% ipython --no-banner

In [1]: import numpy as np

In [2]: from numpy import linalg as LA

In [3]: np.set_printoptions(precision=2, suppress=True, linewidth=140, sign=" ")

In [4]: rng = np.random.default_rng(8353)

In [5]: lab = rng.integers(0, 2, 7)

In [6]: M = np.array([[6, 9, 1, -5, -4, 1, -7],
   ...:     [9, 3, 1, -2, 4, 8, -1],
   ...:     [3, 5, -6, 1, 3, -2, 7],
   ...:     [8, 9, 7, 0, 7, 9, -5],
   ...:     [-9, 5, 2, -7, -9, 5, 1],
   ...:     [-3, -7, -1, 1, 5, -5, -6],
   ...:     [-5, -2, -8, -9, -1, 2, 7]]) * (lab[:, None] == lab)

In [7]: print(M)
[[ 6  0  0 -5  0  1  0]
 [ 0  3  1  0  4  0 -1]
 [ 0  5 -6  0  3  0  7]
 [ 8  0  0  0  0  9  0]
 [ 0  5  2  0 -9  0  1]
 [-3  0  0  1  0 -5  0]
 [ 0 -2 -8  0 -1  0  7]]

In [8]: lab = rng.permutation(7)

In [9]: lab
Out[9]: array([ 2,  1,  5,  4,  3,  0,  6])

In [10]: A2 = M[lab][:, lab]

In [11]: print(A2)
[[-6  5  0  3  0  0  7]
 [ 1  3  0  4  0  0 -1]
 [ 0  0 -5  0  1 -3  0]
 [ 2  5  0 -9  0  0  1]
 [ 0  0  9  0  0  8  0]
 [ 0  0  1  0 -5  6  0]
 [-8 -2  0 -1  0  0  7]]

In [12]: np.trace(A2)
Out[12]: np.int64(-4)

In [13]: np.sort(np.abs(LA.eigvals(A2)))
Out[13]: array([  2.67,   2.67,   4.24,   4.51,   5.12,   5.12,  10.91])

In [14]: print(np.allclose(A2, M))
False

In [15]: round(LA.norm(A2, 2), 2)
Out[15]: np.float64(14.36)

In [16]: round(LA.norm(A2, 1), 2), round(LA.norm(A2, np.inf), 2)
Out[16]: (np.float64(17.0), np.float64(21.0))

In [17]: round(LA.norm(A2, "nuc"), 2)
Out[17]: np.float64(54.31)

In [18]: LA.norm(A2, axis=1)
Out[18]: array([ 10.91,   5.2 ,   5.92,  10.54,  12.04,   7.87,  10.86])

In [19]: LA.norm(A2, axis=1).argmax()
Out[19]: np.int64(4)

In [20]: q, V = LA.qr(M[:, :5])[0], LA.qr(M[:, 5:])[0]

In [21]: sigma = LA.svd(q.T @ V, compute_uv=False)

In [22]: np.degrees(np.arccos(sigma.clip(0, 1)))
Out[22]: array([  2.5 ,  14.89])

In [23]: (sigma > 0.9).sum()
Out[23]: np.int64(2)

In [24]: sigma
Out[24]: array([ 1.  ,  0.97])

In [25]: M @ M
Out[25]: 
array([[ -7,   0,   0, -29,   0, -44,   0],
       [  0,  36,  13,   0, -20,   0,   1],
       [  0, -14,  -9,   0, -32,   0,   5],
       [ 21,   0,   0, -31,   0, -37,   0],
       [  0, -22, -33,   0, 106,   0,   7],
       [  5,   0,   0,  10,   0,  31,   0],
       [  0, -65, -12,   0, -30,   0,  -6]])

In [26]: (M - M.T) / 2
Out[26]: 
array([[ 0. ,  0. ,  0. , -6.5,  0. ,  2. ,  0. ],
       [ 0. ,  0. , -2. ,  0. , -0.5,  0. ,  0.5],
       [ 0. ,  2. ,  0. ,  0. ,  0.5,  0. ,  7.5],
       [ 6.5,  0. ,  0. ,  0. ,  0. ,  4. ,  0. ],
       [ 0. ,  0.5, -0.5,  0. ,  0. ,  0. ,  1. ],
       [-2. ,  0. ,  0. , -4. ,  0. ,  0. ,  0. ],
       [ 0. , -0.5, -7.5,  0. , -1. ,  0. ,  0. ]])

In [27]: round(np.abs(LA.eigvals(M)).max(), 2)
Out[27]: np.float64(10.91)

In [28]: LA.matrix_power(M, 4)
Out[28]: 
array([[ -780,     0,     0,   662,     0,    17,     0],
       [    0,  1489,   999,     0, -3286,     0,   -45],
       [    0,     1,   895,     0, -2974,     0,  -313],
       [ -983,     0,     0,   -18,     0,  -924,     0],
       [    0, -3117, -3571,     0, 12522,     0,   513],
       [  330,     0,     0,  -145,     0,   371,     0],
       [    0, -1122,   325,     0, -1316,     0,  -299]])

In [29]: M.inv()
---------------------------------------------------------------------------
AttributeError                            Traceback (most recent call last)
Cell In[29], line 1
----> 1 M.inv()

AttributeError: 'numpy.ndarray' object has no attribute 'inv'

In [30]: print(np.sort(np.abs(LA.eigvals(M))))
[  2.67   2.67   4.24   4.51   5.12   5.12  10.91]

In [31]: A = np.loadtxt("block12.csv", delimiter=",")

In [32]: A
Out[32]: 
array([[ 0.,  0.,  0.,  0.,  0.,  1.,  0.,  0.,  0.,  0.],
       [ 0.,  0.,  1.,  0.,  0.,  0.,  0.,  0.,  0.,  0.],
       [ 0.,  0.,  0.,  0.,  0.,  0.,  0.,  1.,  0.,  0.],
       [ 0.,  0.,  0.,  0.,  0.,  0.,  1.,  0.,  0.,  0.],
       [ 0.,  0.,  0.,  0.,  0.,  0.,  0.,  0.,  1.,  0.],
       [ 0.,  1.,  0.,  0.,  0.,  0.,  0.,  0.,  0.,  0.],
       [ 0.,  0.,  0.,  0.,  1.,  0.,  0.,  0.,  0.,  0.],
       [ 1.,  0.,  0.,  0.,  0.,  0.,  0.,  0.,  0.,  0.],
       [ 0.,  0.,  0.,  0.,  0.,  0.,  0.,  0.,  0.,  1.],
       [ 0.,  0.,  0.,  1.,  0.,  0.,  0.,  0.,  0.,  0.]])

In [33]: # columns are unit length and at right angles

In [34]: vec = np.array([7, 1, 1, 0, 3, 5, 3, 7, 5, 8])

In [35]: print(LA.inv(A))
[[ 0.  0.  0.  0.  0.  0.  0.  1.  0.  0.]
 [ 0.  0.  0.  0.  0.  1.  0.  0.  0.  0.]
 [ 0.  1.  0.  0.  0.  0.  0.  0.  0.  0.]
 [ 0.  0.  0.  0.  0.  0.  0.  0.  0.  1.]
 [ 0.  0.  0.  0.  0.  0.  1.  0.  0.  0.]
 [ 1.  0.  0.  0.  0.  0.  0.  0.  0.  0.]
 [ 0.  0.  0.  1.  0.  0.  0.  0.  0.  0.]
 [ 0.  0.  1.  0.  0.  0.  0.  0.  0.  0.]
 [ 0.  0.  0.  0.  1.  0.  0.  0.  0.  0.]
 [ 0.  0.  0.  0.  0.  0.  0.  0.  1.  0.]]

In [36]: np.abs(LA.eigvals(A))
Out[36]: array([ 1.,  1.,  1.,  1.,  1.,  1.,  1.,  1.,  1.,  1.])

In [37]: round(float(LA.norm(vec)), 2), round(LA.norm(A @ vec), 2)
Out[37]: (15.23, np.float64(15.23))

In [38]: print(A.T @ (A @ vec))
[ 7.  1.  1.  0.  3.  5.  3.  7.  5.  8.]

In [39]: 10 - LA.matrix_rank(A - np.eye(10), tol=1e-8)
Out[39]: np.int64(2)

In [40]: round(LA.det(A), 2)
Out[40]: np.float64(1.0)

In [41]: np.round(LA.det(A), 2)
Out[41]: np.float64(1.0)

In [42]: q, R = LA.qr(A)

In [43]: q.shape, R.shape
Out[43]: ((10, 10), (10, 10))

In [44]: q
Out[44]: 
array([[ 0.,  0.,  0.,  0.,  0., -1.,  0.,  0.,  0.,  0.],
       [-0.,  0., -1.,  0.,  0.,  0.,  0.,  0.,  0.,  0.],
       [-0., -0.,  0.,  0.,  0.,  0.,  0.,  1.,  0.,  0.],
       [-0., -0., -0.,  0.,  0.,  0., -1.,  0.,  0.,  0.],
       [-0., -0., -0., -0.,  0.,  0.,  0.,  0., -1.,  0.],
       [-0., -1.,  0., -0., -0.,  0.,  0.,  0.,  0.,  0.],
       [-0., -0., -0., -0., -1., -0.,  0.,  0.,  0.,  0.],
       [-1., -0., -0., -0., -0.,  0., -0.,  0.,  0.,  0.],
       [-0., -0., -0., -0., -0., -0., -0., -0.,  0.,  1.],
       [-0., -0., -0., -1., -0., -0.,  0., -0.,  0.,  0.]])

In [45]: np.allclose(R.T @ R, A.T @ A)
Out[45]: True

In [46]: print(abs(R[0, 0]), round(LA.norm(A[:, 0]), 2))
1.0 1.0

In [47]: R
Out[47]: 
array([[-1.,  0.,  0.,  0.,  0.,  0.,  0.,  0.,  0.,  0.],
       [ 0., -1.,  0.,  0.,  0.,  0.,  0.,  0.,  0.,  0.],
       [ 0.,  0., -1.,  0.,  0.,  0.,  0.,  0.,  0.,  0.],
       [ 0.,  0.,  0., -1.,  0.,  0.,  0.,  0.,  0.,  0.],
       [ 0.,  0.,  0.,  0., -1.,  0.,  0.,  0.,  0.,  0.],
       [ 0.,  0.,  0.,  0.,  0., -1.,  0.,  0.,  0.,  0.],
       [ 0.,  0.,  0.,  0.,  0.,  0., -1.,  0.,  0.,  0.],
       [ 0.,  0.,  0.,  0.,  0.,  0.,  0.,  1.,  0.,  0.],
       [ 0.,  0.,  0.,  0.,  0.,  0.,  0.,  0., -1.,  0.],
       [ 0.,  0.,  0.,  0.,  0.,  0.,  0.,  0.,  0.,  1.]])

In [48]: A2 = R / np.sqrt((R ** 2).mean(axis=1, keepdims=True))

In [49]: LA.matrix_rank(R - R.mean(axis=1, keepdims=True))
Out[49]: np.int64(9)

In [50]: print(A2[0])
[-3.16  0.    0.    0.    0.    0.    0.    0.    0.    0.  ]

In [51]: f, v = A[6], A[7]

In [52]: print(f @ f)
1.0

In [53]: pr = (f @ v) / (f @ f) * f

In [54]: pr
Out[54]: array([ 0.,  0.,  0.,  0.,  0.,  0.,  0.,  0.,  0.,  0.])

In [55]: print(round(LA.norm(f + v) ** 2 + LA.norm(f - v) ** 2, 2))
4.0

In [56]: v - pr
Out[56]: array([ 1.,  0.,  0.,  0.,  0.,  0.,  0.,  0.,  0.,  0.])

In [57]: arr = np.load("run4.npy")

In [58]: arr
Out[58]: 
array([[ 2.67,  1.14, -0.77,  0.01],
       [-2.63, -0.95,  1.07, -0.24],
       [-1.75,  0.16,  2.13, -1.17],
       [-2.41, -1.6 , -0.32,  0.72],
       [ 0.65, -0.92, -2.32,  1.54],
       [-2.62, -0.93,  1.11, -0.26],
       [-2.62, -1.4 ,  0.26,  0.35],
       [ 0.52,  1.45,  2.04, -1.57],
       [-2.48, -0.65,  1.46, -0.54],
       [ 1.24, -0.55, -2.29,  1.39],
       [ 2.21,  0.29, -1.81,  0.85],
       [-0.24,  1.13,  2.27, -1.58],
       [-0.75,  0.86,  2.32, -1.52],
       [-0.74, -1.52, -1.93,  1.54],
       [ 2.6 ,  1.42, -0.2 , -0.39],
       [ 0.28,  1.36,  2.13, -1.59],
       [ 0.92, -0.76, -2.32,  1.48],
       [ 1.16, -0.61, -2.3 ,  1.42],
       [-0.69,  0.89,  2.32, -1.53],
       [-0.24, -1.35, -2.14,  1.59],
       [ 0.61,  1.48,  2.  , -1.56],
       [ 2.52,  1.53,  0.08, -0.57],
       [-0.2 ,  1.15,  2.26, -1.59],
       [ 0.12, -1.19, -2.25,  1.59],
       [-1.77, -1.72, -1.19,  1.22],
       [ 1.62, -0.27, -2.18,  1.24]])

In [59]: vec = np.array([3, 3, 0, 1, 2, 0, 1])

In [60]: h1 = np.maximum(M @ vec, 0)

In [61]: np.flatnonzero(h1 > 1e-9)
Out[61]: array([ 0,  1,  2,  3])

In [62]: np.tanh(M @ vec)
Out[62]: array([ 1.  ,  1.  ,  1.  ,  1.  , -0.96, -1.  , -0.76])

In [63]: np.maximum(M @ vec, 0) - np.maximum(-M @ vec, 0)
Out[63]: array([13, 16, 28, 24, -2, -8, -1])

In [64]: h1
Out[64]: array([ 13,  16,  28,  24,   0,   0,   0])

In [65]: M.T @ h1
Out[65]: array([ 270,  188, -152,  -65,  148,  229,  180])

In [66]: LA.cond(arr) > 100
Out[66]: np.True_

In [67]: print([round(float(x), 2) for x in LA.svd(arr, compute_uv=False)[:3]])
[12.09, 9.37, 0.0]

In [68]: Uu, sigma, VT = LA.svd(arr)

In [69]: sigma.round(2) + 0
Out[69]: array([ 12.09,   9.37,   0.  ,   0.  ])

In [70]: A2 = Uu[:, :2] @ np.diag(sigma[:2]) @ VT[:2]

In [71]: A2
Out[71]: 
array([[ 2.67,  1.14, -0.77,  0.01],
       [-2.63, -0.95,  1.07, -0.24],
       [-1.75,  0.16,  2.13, -1.17],
       [-2.41, -1.6 , -0.32,  0.72],
       [ 0.65, -0.92, -2.32,  1.54],
       [-2.62, -0.93,  1.11, -0.26],
       [-2.62, -1.4 ,  0.26,  0.35],
       [ 0.52,  1.45,  2.04, -1.57],
       [-2.48, -0.65,  1.46, -0.54],
       [ 1.24, -0.55, -2.29,  1.39],
       [ 2.21,  0.29, -1.81,  0.85],
       [-0.24,  1.13,  2.27, -1.58],
       [-0.75,  0.86,  2.32, -1.52],
       [-0.74, -1.52, -1.93,  1.54],
       [ 2.6 ,  1.42, -0.2 , -0.39],
       [ 0.28,  1.36,  2.13, -1.59],
       [ 0.92, -0.76, -2.32,  1.48],
       [ 1.16, -0.61, -2.3 ,  1.42],
       [-0.69,  0.89,  2.32, -1.53],
       [-0.24, -1.35, -2.14,  1.59],
       [ 0.61,  1.48,  2.  , -1.56],
       [ 2.52,  1.53,  0.08, -0.57],
       [-0.2 ,  1.15,  2.26, -1.59],
       [ 0.12, -1.19, -2.25,  1.59],
       [-1.77, -1.72, -1.19,  1.22],
       [ 1.62, -0.27, -2.18,  1.24]])

In [72]: np.round(np.abs(arr - A2).max(), 2)
Out[72]: np.float64(0.0)

In [73]: LA.matrix_rank(A2)
Out[73]: np.int64(2)

In [74]: print(np.round(LA.norm(arr - A2, 2), 2), round(sigma[2], 2))
0.0 0.0
